$ ipython --no-banner

In [1]: import numpy as np

In [2]: from numpy import linalg as LA

In [3]: np.set_printoptions(precision=2, suppress=True, linewidth=200, legacy="1.25")

In [4]: feats = np.diag(20 * np.array([6, -4, -7, -3, -2, -5, -1])) + np.array([[0, 3, 3, 2, 1, 2, 0],
   ...:     [2, 1, 3, 0, 3, 2, 3],
   ...:     [1, 3, 2, 1, 3, 2, 2],
   ...:     [0, 1, 0, 0, 1, 3, 2],
   ...:     [0, 0, 2, 1, 3, 2, 2],
   ...:     [2, 2, 3, 2, 3, 2, 0],
   ...:     [2, 0, 1, 3, 2, 2, 2]])

In [5]: print(feats)
[[ 120    3    3    2    1    2    0]
 [   2  -79    3    0    3    2    3]
 [   1    3 -138    1    3    2    2]
 [   0    1    0  -60    1    3    2]
 [   0    0    2    1  -37    2    2]
 [   2    2    3    2    3  -98    0]
 [   2    0    1    3    2    2  -18]]

In [6]: rng = np.random.default_rng(17)

In [7]: other = feats + rng.integers(-2, 3, (7, 6)) @ rng.integers(-2, 3, (6, 7))

In [8]: print(other)
[[ 122    1    5   -8    3   12   -7]
 [  -1  -76   -1   -6    3    3    0]
 [   5    0 -135    6   -6    2    7]
 [  -4    0   -3  -59    5    3    1]
 [   0    2   -2   11  -32   -6    6]
 [  -3    3   -1    7    5 -103    4]
 [  -9    1   -2    1    1   -1  -16]]

In [9]: print(other - feats)
[[  2  -2   2 -10   2  10  -7]
 [ -3   3  -4  -6   0   1  -3]
 [  4  -3   3   5  -9   0   5]
 [ -4  -1  -3   1   4   0  -1]
 [  0   2  -4  10   5  -8   4]
 [ -5   1  -4   5   2  -5   4]
 [-11   1  -3  -2  -1  -3   2]]

In [10]: print(np.round(LA.svd(other - feats, compute_uv=False), 2) + 0)
[24.2  17.21 11.02  5.14  3.01  0.98  0.  ]

In [11]: print(LA.matrix_rank(other - feats, tol=1e-8))
6
